% python3 -q
>>> import numpy as np
>>> np.set_printoptions(precision=3, suppress=True, linewidth=160, sign=" ")
>>> E = np.load("test9.npy")
>>> print(E)
[[ 1  0  0  0  0  0]
 [ 0  1  0  0  0  0]
 [ 1  1  1  0  0  0]
 [ 1 -2  0  1  0  0]
 [ 2  1  0  0  1  0]
 [-1  1  2  0 -2  1]]
>>> # triangular: eigenvalues sit on the diagonal
>>> left, s = np.linalg.svd(E)
Traceback (most recent call last):
  File "<python-input-5>", line 1, in <module>
    left, s = np.linalg.svd(E)
    ^^^^^^^
ValueError: too many values to unpack (expected 2)
>>> left, s, Vh = np.linalg.svd(E, full_matrices=False)
>>> print(round(np.sqrt((s ** 2).sum()), 3), round(np.linalg.norm(E), 3))
5.292 5.292
>>> print(np.round(left.T @ left, 3) + 0)
[[ 1.  0.  0.  0.  0.  0.]
 [ 0.  1.  0.  0.  0.  0.]
 [ 0.  0.  1.  0.  0.  0.]
 [ 0.  0.  0.  1.  0.  0.]
 [ 0.  0.  0.  0.  1.  0.]
 [ 0.  0.  0.  0.  0.  1.]]
>>> print(np.abs(left[:, 0]).round(6).argmax())
5
>>> print(np.allclose(left * s @ Vh, E))
True
>>> print((E + E.T) / 2)
[[ 1.   0.   0.5  0.5  1.  -0.5]
 [ 0.   1.   0.5 -1.   0.5  0.5]
 [ 0.5  0.5  1.   0.   0.   1. ]
 [ 0.5 -1.   0.   1.   0.   0. ]
 [ 1.   0.5  0.   0.   1.  -1. ]
 [-0.5  0.5  1.   0.  -1.   1. ]]
>>> print(np.linalg.matrix_power(E, 4))
[[  1   0   0   0   0   0]
 [  0   1   0   0   0   0]
 [  4   4   1   0   0   0]
 [  4  -8   0   1   0   0]
 [  8   4   0   0   1   0]
 [-16   4   8   0  -8   1]]
>>> print(E @ E)
[[ 1  0  0  0  0  0]
 [ 0  1  0  0  0  0]
 [ 2  2  1  0  0  0]
 [ 2 -4  0  1  0  0]
 [ 4  2  0  0  1  0]
 [-4  2  4  0 -4  1]]
>>> print((E - E.T) / 2)
[[ 0.   0.  -0.5 -0.5 -1.   0.5]
 [ 0.   0.  -0.5  1.  -0.5 -0.5]
 [ 0.5  0.5  0.   0.   0.  -1. ]
 [ 0.5 -1.   0.   0.   0.   0. ]
 [ 1.   0.5  0.   0.   0.   1. ]
 [-0.5  0.5  1.   0.  -1.   0. ]]
>>> print(np.round(np.linalg.det(E), 3))
1.0
>>> print(np.allclose(E, E.T))
False
>>> assert E == E.T
Traceback (most recent call last):
  File "<python-input-17>", line 1, in <module>
    assert E == E.T
           ^^^^^^^^
ValueError: The truth value of an array with more than one element is ambiguous. Use a.any() or a.all()
>>> print(round(np.abs(np.linalg.eigvals(E)).max(), 3))
1.0
>>> print(np.sort(np.abs(np.linalg.eigvals(E))))
[ 1.  1.  1.  1.  1.  1.]
>>> arr = np.load("mat.npy")
>>> print(arr)
[[ 5.  4.  0.  4.  0.  0.  0.  0.]
 [ 4.  5.  0.  4.  0.  0.  0.  0.]
 [ 0.  0.  5.  0.  4.  4.  4.  4.]
 [ 4.  4.  0.  5.  0.  0.  0.  0.]
 [ 0.  0.  4.  0.  5.  4.  4.  4.]
 [ 0.  0.  4.  0.  4.  5.  4.  4.]
 [ 0.  0.  4.  0.  4.  4.  5.  4.]
 [ 0.  0.  4.  0.  4.  4.  4.  5.]]
>>> # 2 groups of indices that never mix
>>> vec = np.array([7, -7, -6, -1, 5, 6, -3, -4])
>>> target = arr @ vec
>>> b, lr = np.zeros(8), 1 / np.linalg.norm(arr, 2) ** 2
>>> for i in range(50):
...     b -= lr * arr.T @ (arr @ b - target)
...     if i % 10 == 0: print(i, round(np.linalg.norm(arr @ b - target), 3))
... 
0 15.502
10 14.462
20 14.138
30 13.82
40 13.51
>>> print(b)
[ 0.454 -1.049 -1.001 -0.405  0.179  0.287 -0.679 -0.786]
>>> rng = np.random.default_rng(520)
>>> labels = rng.permutation(8)
>>> B = arr[:, labels] * rng.choice([-1, 1], 8)
>>> print(B)
[[ 4. -0. -5.  0.  0. -0. -4. -0.]
 [ 4. -0. -4.  0.  0. -0. -5. -0.]
 [ 0. -5. -0.  4.  4. -4. -0. -4.]
 [ 5. -0. -4.  0.  0. -0. -4. -0.]
 [ 0. -4. -0.  4.  4. -5. -0. -4.]
 [ 0. -4. -0.  4.  5. -4. -0. -4.]
 [ 0. -4. -0.  5.  4. -4. -0. -4.]
 [ 0. -4. -0.  4.  4. -4. -0. -5.]]
>>> left, _, Vh = np.linalg.svd(arr.T @ B)
>>> print(labels)
[ 3  2  0  6  5  4  1  7]
>>> print(np.round(left @ Vh, 3) + 0)
[[ 0.  0. -1.  0.  0.  0.  0.  0.]
 [ 0.  0.  0.  0.  0.  0. -1.  0.]
 [ 0. -1.  0.  0.  0.  0.  0.  0.]
 [ 1.  0.  0.  0.  0.  0.  0.  0.]
 [ 0.  0.  0.  0.  0. -1.  0.  0.]
 [ 0.  0.  0.  0.  1.  0.  0.  0.]
 [ 0.  0.  0.  1.  0.  0.  0.  0.]
 [ 0.  0.  0.  0.  0.  0.  0. -1.]]
>>> print(np.round(np.linalg.lstsq(arr, B)[0], 3) + 0)
[[ 0.  0. -1.  0.  0.  0.  0.  0.]
 [ 0.  0.  0.  0.  0.  0. -1.  0.]
 [ 0. -1.  0.  0.  0.  0.  0.  0.]
 [ 1.  0.  0.  0.  0.  0.  0.  0.]
 [ 0.  0.  0.  0.  0. -1.  0.  0.]
 [ 0.  0.  0.  0.  1.  0.  0.  0.]
 [ 0.  0.  0.  1.  0.  0.  0.  0.]
 [ 0.  0.  0.  0.  0.  0.  0. -1.]]
